$ python -q
>>> import numpy as np
>>> import numpy.linalg as la
>>> np.set_printoptions(suppress=True, linewidth=160)
>>> tidy = lambda a: np.round(a, 1) + 0
>>> J = np.array([[-0.5, -2.0, -0.2, -0.6, -0.9, 0.1, 0.6, 0.8],
...     [-1.0, 0.6, 0.1, -0.1, 0.0, -0.4, -0.7, 0.6],
...     [0.3, -0.8, 0.0, -0.4, -0.4, -0.3, 2.0, 1.2],
...     [0.3, -1.7, 0.4, 0.6, -0.9, -0.4, -0.1, 1.5],
...     [-3.0, 0.7, -0.1, -2.6, 0.0, -0.8, -0.2, 1.0],
...     [-1.0, -0.2, 0.6, -0.4, 0.4, 1.0, -1.0, -1.0]])
>>> rng = np.random.default_rng(72570)
>>> J[1] = J[5] + 0.3 * rng.normal(size=8)
>>> print(tidy(J))
[[-0.5 -2.  -0.2 -0.6 -0.9  0.1  0.6  0.8]
 [-1.  -0.2 -0.3 -0.4  0.4  1.2 -0.8 -1.1]
 [ 0.3 -0.8  0.  -0.4 -0.4 -0.3  2.   1.2]
 [ 0.3 -1.7  0.4  0.6 -0.9 -0.4 -0.1  1.5]
 [-3.   0.7 -0.1 -2.6  0.  -0.8 -0.2  1. ]
 [-1.  -0.2  0.6 -0.4  0.4  1.  -1.  -1. ]]
>>> print(tidy(la.norm(J) ** 2 / la.norm(J, 2) ** 2))
2.4
>>> print(tidy(la.norm(J, "nuc")))
13.9
>>> print(tidy(la.norm(J, axis=1)))
[2.5 2.2 2.6 2.6 4.2 2.2]
>>> print(tidy(la.norm(J, 2)))
4.5
>>> print(tidy(la.norm(J[2] - J[1])))
4.3
>>> print(tidy(J[2] @ J[1]))
-3.5
>>> print(tidy(la.norm(J, 1)), tidy(la.norm(J, np.inf)))
6.6 8.4
>>> out = J / la.norm(J, axis=1, keepdims=True)
>>> G = out @ out.T
>>> print(tidy(G[2]))
[ 0.6 -0.6  1.   0.5  0.1 -0.7]
>>> vec = np.array([1, 3, -1, -2, -1, -2, -3, 4])
>>> h1 = np.maximum(J @ vec, 0)
>>> print(J * (h1 > 1e-9)[:, None])
[[-0.  -0.  -0.  -0.  -0.   0.   0.   0. ]
 [-0.  -0.  -0.  -0.   0.   0.  -0.  -0. ]
 [ 0.  -0.   0.  -0.  -0.  -0.   0.   0. ]
 [ 0.3 -1.7  0.4  0.6 -0.9 -0.4 -0.1  1.5]
 [-3.   0.7 -0.1 -2.6  0.  -0.8 -0.2  1. ]
 [-0.  -0.   0.  -0.   0.   0.  -0.  -0. ]]
>>> print(tidy(np.tanh(J @ vec)))
[-1.  -1.  -0.9  0.9  1.  -1. ]
>>> print(tidy(h1))
[ 0.   0.   0.   1.6 10.6  0. ]
>>> print(tidy(np.maximum(J @ (3 * vec), 0)))
[ 0.   0.   0.   4.8 31.8  0. ]
>>> print(tidy(np.maximum(J @ vec, 0) - np.maximum(-J @ vec, 0)))
[-3.  -5.3 -1.5  1.6 10.6 -4.8]
>>> u, g = J[4], J[0]
>>> print(tidy(u @ g))
2.3
>>> print(tidy(u @ u))
17.9
>>> pr = (u @ g) / (u @ u) * u
>>> print(tidy(np.outer(u, g)))
[[ 1.5  6.   0.6  1.8  2.7 -0.3 -1.8 -2.4]
 [-0.4 -1.4 -0.1 -0.4 -0.6  0.1  0.4  0.6]
 [ 0.   0.2  0.   0.1  0.1  0.  -0.1 -0.1]
 [ 1.3  5.2  0.5  1.6  2.3 -0.3 -1.6 -2.1]
 [ 0.   0.   0.   0.   0.   0.   0.   0. ]
 [ 0.4  1.6  0.2  0.5  0.7 -0.1 -0.5 -0.6]
 [ 0.1  0.4  0.   0.1  0.2  0.  -0.1 -0.2]
 [-0.5 -2.  -0.2 -0.6 -0.9  0.1  0.6  0.8]]
>>> print(tidy(la.norm(u + g) ** 2 + la.norm(u - g) ** 2))
48.8
>>> print(tidy(g - pr))
[-0.1 -2.1 -0.2 -0.3 -0.9  0.2  0.6  0.7]
>>> print(tidy((g - pr) @ u))
0.0
>>> out = np.array([[-1, -2],
...     [1, -3],
...     [-2, 0],
...     [-3, 3],
...     [2, 1],
...     [-3, 3],
...     [3, -3],
...     [1, -2],
...     [2, 0],
...     [-2, 3],
...     [-2, 2],
...     [-2, 2],
...     [2, -1]])
>>> m1 = np.block([[np.zeros((13, 13)), out], [out.T, np.zeros((2, 2))]])
>>> print(m1)
[[ 0.  0.  0.  0.  0.  0.  0.  0.  0.  0.  0.  0.  0. -1. -2.]
 [ 0.  0.  0.  0.  0.  0.  0.  0.  0.  0.  0.  0.  0.  1. -3.]
 [ 0.  0.  0.  0.  0.  0.  0.  0.  0.  0.  0.  0.  0. -2.  0.]
 [ 0.  0.  0.  0.  0.  0.  0.  0.  0.  0.  0.  0.  0. -3.  3.]
 [ 0.  0.  0.  0.  0.  0.  0.  0.  0.  0.  0.  0.  0.  2.  1.]
 [ 0.  0.  0.  0.  0.  0.  0.  0.  0.  0.  0.  0.  0. -3.  3.]
 [ 0.  0.  0.  0.  0.  0.  0.  0.  0.  0.  0.  0.  0.  3. -3.]
 [ 0.  0.  0.  0.  0.  0.  0.  0.  0.  0.  0.  0.  0.  1. -2.]
 [ 0.  0.  0.  0.  0.  0.  0.  0.  0.  0.  0.  0.  0.  2.  0.]
 [ 0.  0.  0.  0.  0.  0.  0.  0.  0.  0.  0.  0.  0. -2.  3.]
 [ 0.  0.  0.  0.  0.  0.  0.  0.  0.  0.  0.  0.  0. -2.  2.]
 [ 0.  0.  0.  0.  0.  0.  0.  0.  0.  0.  0.  0.  0. -2.  2.]
 [ 0.  0.  0.  0.  0.  0.  0.  0.  0.  0.  0.  0.  0.  2. -1.]
 [-1.  1. -2. -3.  2. -3.  3.  1.  2. -2. -2. -2.  2.  0.  0.]
 [-2. -3.  0.  3.  1.  3. -3. -2.  0.  3.  2.  2. -1.  0.  0.]]
>>> evals, V = la.eigh(m1)
>>> print(tidy(la.svd(m1, compute_uv=False)))
[10.2 10.2  4.1  4.1  0.   0.   0.   0.   0.   0.   0.   0.   0.   0.   0. ]
>>> print(tidy(evals.sum()), np.trace(m1))
0.0 0.0
>>> print(np.abs(V[:, -1]).round(6).argmax())
14
>>> print(np.all(la.eigvalsh(m1) > 0))
False
>>> out = m1 / np.sqrt((m1 ** 2).mean(axis=1, keepdims=True))
>>> print(tidy(la.norm(out, axis=1)))
[3.9 3.9 3.9 3.9 3.9 3.9 3.9 3.9 3.9 3.9 3.9 3.9 3.9 3.9 3.9]
>>> print(tidy(out[11]))
[ 0.   0.   0.   0.   0.   0.   0.   0.   0.   0.   0.   0.   0.  -2.7  2.7]
>>> r = la.matrix_rank(m1)
>>> print(r)
4
>>> ns = la.svd(m1)[2][r:].T
>>> print(la.matrix_rank(m1.T @ m1), la.matrix_rank(m1 @ m1.T))
4 4
>>> print(ns.shape)
(15, 11)
>>> print(np.allclose(m1 @ ns, 0))
True
>>> print([int(la.matrix_rank(m1[:i])) for i in range(1, len(m1) + 1)])
[1, 2, 2, 2, 2, 2, 2, 2, 2, 2, 2, 2, 2, 3, 4]
>>> print([int(la.matrix_rank(np.delete(m1, i, axis=0))) for i in range(15)])
[4, 4, 4, 4, 4, 4, 4, 4, 4, 4, 4, 4, 4, 3, 3]
